>>> import numpy as np
>>> np.set_printoptions(precision=1, suppress=True, linewidth=100, sign=" ")
>>> O, _ = np.linalg.qr(np.array([[-0.6, 0.9, 0.8], [-0.7, 2.5, 0.1], [0.5, 1.2, -0.9]]))
>>> M = 5 * O
>>> M.round(1) + 0
array([[-2.9,  0. ,  4.1],
       [-3.3, -2.9, -2.3],
       [ 2.4, -4.1,  1.7]])
>>> proj = np.triu(np.array([[-3, 0, 4], [4, 4, 0], [-4, -1, -4]]), 1) + np.eye(3)
>>> out = proj @ M @ np.linalg.inv(proj)
>>> out
array([[  6.7, -16.2, -15.8],
       [ -3.3,  -2.9,  11.1],
       [  2.4,  -4.1,  -7.8]])
>>> np.round(np.linalg.det(out), 1)
np.float64(125.0)
>>> M @ M
array([[ 17.8, -16.9,  -4.8],
       [ 13.9,  17.7, -10.9],
       [ 10.8,   5.1,  22. ]])
>>> M.inv()
Traceback (most recent call last):
  File "<python-input-10>", line 1, in <module>
    M.inv()
    ^^^^^
AttributeError: 'numpy.ndarray' object has no attribute 'inv'
>>> assert M == M.T
Traceback (most recent call last):
  File "<python-input-11>", line 1, in <module>
    assert M == M.T
           ^^^^^^^^
ValueError: The truth value of an array with more than one element is ambiguous. Use a.any() or a.all()
>>> round(float(np.abs(np.linalg.eigvals(M)).max()), 1)
5.0
>>> round(np.linalg.det(M), 1)
np.float64(125.0)
>>> np.linalg.svd(M, compute_uv=False)
array([ 5.,  5.,  5.])
>>> out = np.array([[9, -6], [-5, -4], [-6, 4]])
>>> np.vstack([M, out.T]).shape
(5, 3)
>>> np.einsum("ij->j", M)
array([-3.8, -6.9,  3.5])
>>> np.linalg.matrix_rank(M @ out)
np.int64(2)
>>> np.einsum("ik,kj->ji", M, out)
array([[-50.6,  -1.6,  31.5],
       [ 33.4,  22.6,   8.7]])
